% python3 -q
>>> import numpy as np
>>> np.set_printoptions(precision=2, suppress=True, linewidth=140)
>>> def tidy(a):
...     return np.round(a, 2) + 0
... 
>>> feats = np.load("run16.npy")
>>> feats
array([[-2.,  1.,  1.,  1.,  1.,  1.,  1.,  1.],
       [ 1., -2.,  1.,  1.,  1.,  1.,  1.,  1.],
       [ 1.,  1., -2.,  1.,  1.,  1.,  1.,  1.],
       [ 1.,  1.,  1., -2.,  1.,  1.,  1.,  1.],
       [ 1.,  1.,  1.,  1., -2.,  1.,  1.,  1.],
       [ 1.,  1.,  1.,  1.,  1., -2.,  1.,  1.],
       [ 1.,  1.,  1.,  1.,  1.,  1., -2.,  1.],
       [ 1.,  1.,  1.,  1.,  1.,  1.,  1., -2.]])
>>> out = np.array([[-6, 0],
...     [0, 6],
...     [-3, -8],
...     [-3, 2],
...     [-6, 0],
...     [4, -7],
...     [-3, 8],
...     [8, -2]])
>>> np.vstack([feats, out.T]).shape
(10, 8)
>>> np.linalg.matrix_rank(feats @ out)
np.int64(2)
>>> np.einsum("ij,ij->i", feats, feats)
array([11., 11., 11., 11., 11., 11., 11., 11.])
>>> np.einsum("ij->j", feats)
array([5., 5., 5., 5., 5., 5., 5., 5.])
>>> f, g = feats[6], feats[3]
>>> f @ g
np.float64(2.0)
>>> p = (f @ g) / (f @ f) * f
>>> tidy(np.linalg.norm(f + g) ** 2 + np.linalg.norm(f - g) ** 2)
np.float64(44.0)
>>> tidy(p)
array([ 0.18,  0.18,  0.18,  0.18,  0.18,  0.18, -0.36,  0.18])
>>> tidy((g - p) @ f)
np.float64(0.0)
>>> np.outer(f, g)
array([[ 1.,  1.,  1., -2.,  1.,  1.,  1.,  1.],
       [ 1.,  1.,  1., -2.,  1.,  1.,  1.,  1.],
       [ 1.,  1.,  1., -2.,  1.,  1.,  1.,  1.],
       [ 1.,  1.,  1., -2.,  1.,  1.,  1.,  1.],
       [ 1.,  1.,  1., -2.,  1.,  1.,  1.,  1.],
       [ 1.,  1.,  1., -2.,  1.,  1.,  1.,  1.],
       [-2., -2., -2.,  4., -2., -2., -2., -2.],
       [ 1.,  1.,  1., -2.,  1.,  1.,  1.,  1.]])
>>> arr = np.loadtxt("x.csv", delimiter=",")
>>> tidy(arr)
array([[ 7.12, -3.19,  6.26],
       [ 1.82, -8.03,  5.68],
       [-1.19, -8.94,  4.32],
       [-8.13, -5.46, -2.  ],
       [-8.78, -2.58, -4.04],
       [ 7.19,  6.92,  0.59],
       [ 3.77,  8.87, -2.66],
       [ 7.22, -3.02,  6.23],
       [ 1.  , -8.38,  5.37],
       [ 7.74,  6.18,  1.35],
       [ 8.5 ,  0.1 ,  5.27],
       [-4.71, -8.61,  1.93],
       [ 2.58, -7.63,  5.93],
       [ 6.19,  7.83, -0.56],
       [-8.61, -4.01, -3.12],
       [ 7.2 ,  6.91,  0.6 ],
       [-8.59, -0.5 , -5.1 ],
       [-4.15,  6.55, -6.31],
       [-1.75, -9.  ,  4.  ],
       [ 4.48,  8.69, -2.11],
       [-2.89,  7.44, -6.02],
       [ 8.17,  5.39,  2.07],
       [ 3.6 ,  8.9 , -2.79],
       [ 4.3 , -6.43,  6.34],
       [ 0.84,  8.89, -4.5 ],
       [ 3.12, -7.29,  6.09],
       [ 3.25,  8.96, -3.04]])
>>> # rows and columns are dependent
>>> z = arr[:, 2] > np.median(arr[:, 2])
>>> f = arr[z].mean(axis=0) - arr[~z].mean(axis=0)
>>> np.argsort(-np.abs(f).round(6), kind="stable")
array([1, 2, 0])
>>> z.astype(int)
array([1, 1, 1, 0, 0, 0, 0, 1, 1, 1, 1, 1, 1, 0, 0, 0, 0, 0, 1, 0, 0, 1, 0, 1, 0, 1, 0])
>>> tidy((((arr - arr.mean(axis=0)) @ f > 0) == z).mean())
np.float64(0.93)
>>> ((arr - arr.mean(axis=0)) @ f > 0).astype(int)
array([1, 1, 1, 0, 0, 0, 0, 1, 1, 0, 1, 1, 1, 0, 0, 0, 0, 0, 1, 0, 0, 0, 0, 1, 0, 1, 0])
>>> np.all(np.linalg.eigvalsh(feats) > 0)
np.False_
>>> try:
...     np.linalg.cholesky(feats)
... except np.linalg.LinAlgError as e:
...     print(e)
... 
Matrix is not positive definite
>>> [round(float(np.linalg.det(feats[:i, :i])), 2) + 0 for i in range(1, 9)]
[-2.0, 3.0, 0.0, -27.0, 162.0, -729.0, 2916.0, -10935.0]
>>> tidy(np.linalg.eigvalsh(feats).min())
np.float64(-3.0)
>>> U, sigma, Vh = np.linalg.svd(arr)
>>> np.argmax(sigma[:-1] / (sigma[1:] + 1e-6)) + 1
np.int64(2)
>>> tidy(sigma)
array([40.19, 32.94,  0.  ])
>>> out = U[:, :2] @ np.diag(sigma[:2]) @ Vh[:2]
>>> tidy(np.linalg.norm(arr - out, 2)), tidy(sigma[2])
(np.float64(0.0), np.float64(0.0))
>>> tidy(out)
array([[ 7.12, -3.19,  6.26],
       [ 1.82, -8.03,  5.68],
       [-1.19, -8.94,  4.32],
       [-8.13, -5.46, -2.  ],
       [-8.78, -2.58, -4.04],
       [ 7.19,  6.92,  0.59],
       [ 3.77,  8.87, -2.66],
       [ 7.22, -3.02,  6.23],
       [ 1.  , -8.38,  5.37],
       [ 7.74,  6.18,  1.35],
       [ 8.5 ,  0.1 ,  5.27],
       [-4.71, -8.61,  1.93],
       [ 2.58, -7.63,  5.93],
       [ 6.19,  7.83, -0.56],
       [-8.61, -4.01, -3.12],
       [ 7.2 ,  6.91,  0.6 ],
       [-8.59, -0.5 , -5.1 ],
       [-4.15,  6.55, -6.31],
       [-1.75, -9.  ,  4.  ],
       [ 4.48,  8.69, -2.11],
       [-2.89,  7.44, -6.02],
       [ 8.17,  5.39,  2.07],
       [ 3.6 ,  8.9 , -2.79],
       [ 4.3 , -6.43,  6.34],
       [ 0.84,  8.89, -4.5 ],
       [ 3.12, -7.29,  6.09],
       [ 3.25,  8.96, -3.04]])
>>> tidy(np.linalg.norm(arr - out) / np.linalg.norm(arr))
np.float64(0.0)
>>> np.linalg.matrix_rank(out)
np.int64(2)
>>> m1 = np.load("mat.npy")
>>> tidy(m1)
array([[ 1.  ,  0.  ,  0.  ,  0.  ,  0.  ,  0.  ,  0.  ,  0.  ,  0.  ,  0.  ],
       [ 0.  ,  0.31,  0.95,  0.  ,  0.  ,  0.  ,  0.  ,  0.  ,  0.  ,  0.  ],
       [ 0.  , -0.95,  0.31,  0.  ,  0.  ,  0.  ,  0.  ,  0.  ,  0.  ,  0.  ],
       [ 0.  ,  0.  ,  0.  ,  1.  ,  0.  ,  0.  ,  0.  ,  0.  ,  0.  ,  0.  ],
       [ 0.  ,  0.  ,  0.  ,  0.  ,  1.  ,  0.  ,  0.  ,  0.  ,  0.  ,  0.  ],
       [ 0.  ,  0.  ,  0.  ,  0.  ,  0.  ,  1.  ,  0.  ,  0.  ,  0.  ,  0.  ],
       [ 0.  ,  0.  ,  0.  ,  0.  ,  0.  ,  0.  ,  1.  ,  0.  ,  0.  ,  0.  ],
       [ 0.  ,  0.  ,  0.  ,  0.  ,  0.  ,  0.  ,  0.  ,  1.  ,  0.  ,  0.  ],
       [ 0.  ,  0.  ,  0.  ,  0.  ,  0.  ,  0.  ,  0.  ,  0.  ,  1.  ,  0.  ],
       [ 0.  ,  0.  ,  0.  ,  0.  ,  0.  ,  0.  ,  0.  ,  0.  ,  0.  ,  1.  ]])
>>> # 9 blocks once reordered
>>> m1[:, 4] @ m1[:, 7]
np.float64(0.0)
>>> tidy(m1 @ m1.T)
array([[1., 0., 0., 0., 0., 0., 0., 0., 0., 0.],
       [0., 1., 0., 0., 0., 0., 0., 0., 0., 0.],
       [0., 0., 1., 0., 0., 0., 0., 0., 0., 0.],
       [0., 0., 0., 1., 0., 0., 0., 0., 0., 0.],
       [0., 0., 0., 0., 1., 0., 0., 0., 0., 0.],
       [0., 0., 0., 0., 0., 1., 0., 0., 0., 0.],
       [0., 0., 0., 0., 0., 0., 1., 0., 0., 0.],
       [0., 0., 0., 0., 0., 0., 0., 1., 0., 0.],
       [0., 0., 0., 0., 0., 0., 0., 0., 1., 0.],
       [0., 0., 0., 0., 0., 0., 0., 0., 0., 1.]])
>>> w1 = np.array([[0, -1, -2],
...     [1, 2, 0],
...     [0, 2, 0],
...     [0, -1, 0],
...     [1, 0, 0],
...     [-2, 1, 1],
...     [1, 1, -2],
...     [-1, -1, 2],
...     [-1, 0, -2],
...     [0, 1, 2]])
>>> c = np.array([1, -3, -1])
>>> act = np.maximum(m1 @ w1 + c, 0)
>>> tidy(act)
array([[1.  , 0.  , 0.  ],
       [1.31, 0.  , 0.  ],
       [0.05, 0.  , 0.  ],
       [1.  , 0.  , 0.  ],
       [2.  , 0.  , 0.  ],
       [0.  , 0.  , 0.  ],
       [2.  , 0.  , 0.  ],
       [0.  , 0.  , 1.  ],
       [0.  , 0.  , 0.  ],
       [1.  , 0.  , 1.  ]])
>>> Z = np.array([[2, -2, -1], [-3, -3, -1], [-3, 3, 2]])
>>> (act @ Z).round(6).argmax(axis=1)
array([0, 0, 0, 0, 0, 0, 0, 1, 0, 1])
>>> rng = np.random.default_rng(90)
>>> z = rng.permutation(10)
>>> z
array([6, 1, 5, 2, 3, 4, 7, 9, 0, 8])
>>> out = m1[z][:, z]
>>> np.allclose(out, m1)
False
>>> tidy(np.linalg.det(out)), tidy(np.linalg.det(m1[z]))
(np.float64(1.0), np.float64(-1.0))
>>> tidy(np.diag(out))
array([1.  , 0.31, 1.  , 0.31, 1.  , 1.  , 1.  , 1.  , 1.  , 1.  ])
>>> tidy(out)
array([[ 1.  ,  0.  ,  0.  ,  0.  ,  0.  ,  0.  ,  0.  ,  0.  ,  0.  ,  0.  ],
       [ 0.  ,  0.31,  0.  ,  0.95,  0.  ,  0.  ,  0.  ,  0.  ,  0.  ,  0.  ],
       [ 0.  ,  0.  ,  1.  ,  0.  ,  0.  ,  0.  ,  0.  ,  0.  ,  0.  ,  0.  ],
       [ 0.  , -0.95,  0.  ,  0.31,  0.  ,  0.  ,  0.  ,  0.  ,  0.  ,  0.  ],
       [ 0.  ,  0.  ,  0.  ,  0.  ,  1.  ,  0.  ,  0.  ,  0.  ,  0.  ,  0.  ],
       [ 0.  ,  0.  ,  0.  ,  0.  ,  0.  ,  1.  ,  0.  ,  0.  ,  0.  ,  0.  ],
       [ 0.  ,  0.  ,  0.  ,  0.  ,  0.  ,  0.  ,  1.  ,  0.  ,  0.  ,  0.  ],
       [ 0.  ,  0.  ,  0.  ,  0.  ,  0.  ,  0.  ,  0.  ,  1.  ,  0.  ,  0.  ],
       [ 0.  ,  0.  ,  0.  ,  0.  ,  0.  ,  0.  ,  0.  ,  0.  ,  1.  ,  0.  ],
       [ 0.  ,  0.  ,  0.  ,  0.  ,  0.  ,  0.  ,  0.  ,  0.  ,  0.  ,  1.  ]])
>>> tidy(np.trace(out))
np.float64(8.62)
>>> F = np.loadtxt("m.csv", delimiter=",")
>>> tidy(F)
array([[ -3.19,  15.81, -11.83],
       [ -1.11,  14.93, -13.26],
       [ -4.11,  16.11, -11.11],
       [  7.49, -16.73,   8.01],
       [ -0.06,  14.4 , -13.88],
       [  6.25, -16.6 ,   9.24],
       [ 14.89, -12.77,  -3.91],
       [ 14.58, -13.36,  -3.  ],
       [  1.24, -15.  ,  13.17],
       [ -2.3 , -12.95,  15.06],
       [-13.88,  14.34,   1.29],
       [  7.24, -16.71,   8.27],
       [-12.18,  15.74,  -1.93],
       [  4.68, -16.27,  10.64],
       [  9.87,   5.79, -16.4 ],
       [ -3.05, -12.43,  15.37],
       [ -9.48,  -6.28,  16.45]])
>>> f, g = F[16], F[7]
>>> tidy(f @ g)
np.float64(-103.77)
>>> tidy(f @ f)
np.float64(400.0)
>>> p = (f @ g) / (f @ f) * f
>>> tidy(g - p)
array([ 12.12, -14.99,   1.27])
>>> tidy(np.outer(f, g))
array([[-138.23,  126.67,   28.47],
       [ -91.52,   83.86,   18.85],
       [ 239.84, -219.79,  -49.41]])
>>> np.linalg.matrix_rank(np.outer(f, g))
np.int64(1)
>>> data = np.loadtxt("block12.csv", delimiter=",")
>>> data
array([[ 10.,   6.,   1.,   9.,  -6.,  -5.,   6.,   3.,  -1.,   6.],
       [  4.,  52.,   1.,   6.,   1.,   9.,   9.,   9.,  -7.,   6.],
       [ -1.,   7.,  59.,   0.,  -9.,   9.,  -9.,   4.,   3.,  -9.],
       [  9.,  -3.,  -7., -43.,  -5.,  -5.,  -5.,   4.,  -5.,   2.],
       [  3.,  -2.,   4.,   1.,  43.,  -4.,  -8.,   5.,  -8.,   2.],
       [  1.,   9.,   1.,   5.,   8.,   0.,  -1.,   8.,   0.,   5.],
       [ -3.,  -8.,  -5.,   2.,   6.,   2., -50.,   5.,  -1.,  -2.],
       [  6.,  -8.,   0.,   6.,  -4.,   0.,   2., -23.,  -6.,   0.],
       [  9.,   4.,   8.,   3.,  -3.,   6.,   5.,   4.,  46.,  -6.],
       [ -1.,  -1.,  -7.,   3.,  -1.,   6.,   6.,  -9.,   1.,  48.]])
>>> w1 = np.array([[-3, -3, -1, -3],
...     [3, 1, 1, 3],
...     [-1, 2, -1, 3],
...     [0, 0, 0, -1],
...     [3, 2, -1, -2],
...     [-1, -3, 3, 3],
...     [0, 2, -3, 2],
...     [1, -2, -1, -1],
...     [-3, 2, -1, -1],
...     [-2, 0, 1, -3]])
>>> c = np.array([-1, 0, -2, 0])
>>> act = np.maximum(data @ w1 + c, 0)
>>> (act > 0).astype(int)
array([[0, 0, 0, 0],
       [1, 1, 1, 1],
       [0, 1, 0, 1],
       [0, 0, 1, 0],
       [1, 1, 0, 0],
       [1, 1, 0, 0],
       [1, 0, 1, 0],
       [0, 1, 1, 0],
       [0, 1, 0, 1],
       [0, 0, 1, 0]])
>>> (act > 0).mean(axis=0)
array([0.4, 0.6, 0.5, 0.3])
>>> act
array([[  0.,   0.,   0.,   0.],
       [154.,   3.,  48., 164.],
       [  0.,  63.,   0., 248.],
       [  0.,   0.,   1.,   0.],
       [138.,  53.,   0.,   0.],
       [ 44.,   6.,   0.,   0.],
       [ 17.,   0., 142.,   0.],
       [  0.,   4.,  11.,   0.],
       [  0.,  63.,   0.,   8.],
       [  0.,   0.,  62.,   0.]])
>>> Z = np.array([[2, 0, 0], [0, 2, 2], [3, 0, 0], [1, 0, 2]])
>>> w1 @ Z
array([[-12,  -6, -12],
       [ 12,   2,   8],
       [ -2,   4,  10],
       [ -1,   0,  -2],
       [  1,   4,   0],
       [ 10,  -6,   0],
       [ -7,   4,   8],
       [ -2,  -4,  -6],
       [-10,   4,   2],
       [ -4,   0,  -6]])
>>> (act @ Z).round(6).argmax(axis=1)
array([0, 0, 2, 0, 0, 0, 0, 0, 2, 0])
>>> act @ Z
array([[  0.,   0.,   0.],
       [616.,   6., 334.],
       [248., 126., 622.],
       [  3.,   0.,   0.],
       [276., 106., 106.],
       [ 88.,  12.,  12.],
       [460.,   0.,   0.],
       [ 33.,   8.,   8.],
       [  8., 126., 142.],
       [186.,   0.,   0.]])
>>> U, sigma, Vh = np.linalg.svd(data)
>>> tidy(sigma)
array([69.42, 65.03, 54.92, 47.24, 44.84, 41.97, 37.52, 19.68, 14.35,  0.05])
>>> out = U[:, :9] @ np.diag(sigma[:9]) @ Vh[:9]
>>> tidy(out)
array([[ 10.  ,   6.  ,   1.  ,   9.  ,  -6.  ,  -5.01,   6.  ,   3.  ,  -1.  ,   6.  ],
       [  4.  ,  52.  ,   1.  ,   6.  ,   1.  ,   9.  ,   9.  ,   9.  ,  -7.  ,   6.  ],
       [ -1.  ,   7.  ,  59.  ,   0.  ,  -9.  ,   9.  ,  -9.  ,   4.  ,   3.  ,  -9.  ],
       [  9.  ,  -3.  ,  -7.  , -43.  ,  -5.  ,  -5.  ,  -5.  ,   4.  ,  -5.  ,   2.  ],
       [  3.  ,  -2.  ,   4.  ,   1.  ,  43.  ,  -4.01,  -8.  ,   5.  ,  -8.  ,   2.  ],
       [  1.02,   8.99,   1.  ,   5.  ,   8.  ,   0.04,  -1.  ,   8.01,  -0.01,   5.  ],
       [ -3.  ,  -8.  ,  -5.  ,   2.  ,   6.  ,   2.  , -50.  ,   5.  ,  -1.  ,  -2.  ],
       [  6.  ,  -8.  ,   0.  ,   6.  ,  -4.  ,   0.01,   2.  , -23.  ,  -6.  ,   0.  ],
       [  9.  ,   4.  ,   8.  ,   3.  ,  -3.  ,   6.  ,   5.  ,   4.  ,  46.  ,  -6.  ],
       [ -1.  ,  -1.  ,  -7.  ,   3.  ,  -1.  ,   6.  ,   6.  ,  -9.  ,   1.  ,  48.  ]])
>>> tidy(np.linalg.norm(data - out) / np.linalg.norm(data))
np.float64(0.0)
>>> np.linalg.matrix_rank(out)
np.int64(9)
>>> np.linalg.matrix_rank(data, rtol=0.05)
np.int64(9)
>>> tidy(np.abs(data - out).max())
np.float64(0.04)
>>> G = data.T @ data
>>> tidy(np.linalg.svd(data, compute_uv=False) ** 2)
array([4819.24, 4228.92, 3015.76, 2231.89, 2010.43, 1761.54, 1408.07,  387.28,  205.86,    0.  ])
>>> np.trace(G), (data ** 2).sum()
(np.float64(20069.0), np.float64(20069.0))
>>> np.diag(G)
array([ 335., 3028., 3687., 2050., 2118.,  304., 2853.,  862., 2302., 2530.])
>>> G
array([[ 335.,  250.,   -1., -211.,  -23.,  -38.,  236.,   13.,  270.,   26.],
       [ 250., 3028.,  572.,  483.,  -73.,  526.,  861.,  733.,  -79.,  264.],
       [  -1.,  572., 3687.,  318., -368.,  550., -266.,  318.,  538., -894.],
       [-211.,  483.,  318., 2050.,  226.,  260.,  255., -189.,  259.,  153.],
       [ -23.,  -73., -368.,  226., 2118., -201., -602.,  333., -468.,  125.],
       [ -38.,  526.,  550.,  260., -201.,  304.,   -7.,   42.,  306.,  173.],
       [ 236.,  861., -266.,  255., -602.,   -7., 2853., -335.,  267.,  498.],
       [  13.,  733.,  318., -189.,  333.,   42., -335.,  862.,  194., -372.],
       [ 270.,  -79.,  538.,  259., -468.,  306.,  267.,  194., 2302., -327.],
       [  26.,  264., -894.,  153.,  125.,  173.,  498., -372., -327., 2530.]])
>>> tidy(np.linalg.eigvalsh(G)[::-1])
array([4819.24, 4228.92, 3015.76, 2231.89, 2010.43, 1761.54, 1408.07,  387.28,  205.86,    0.  ])
>>> np.linalg.matrix_rank(G)
np.int64(10)
>>> np.allclose(G, G.T)
True
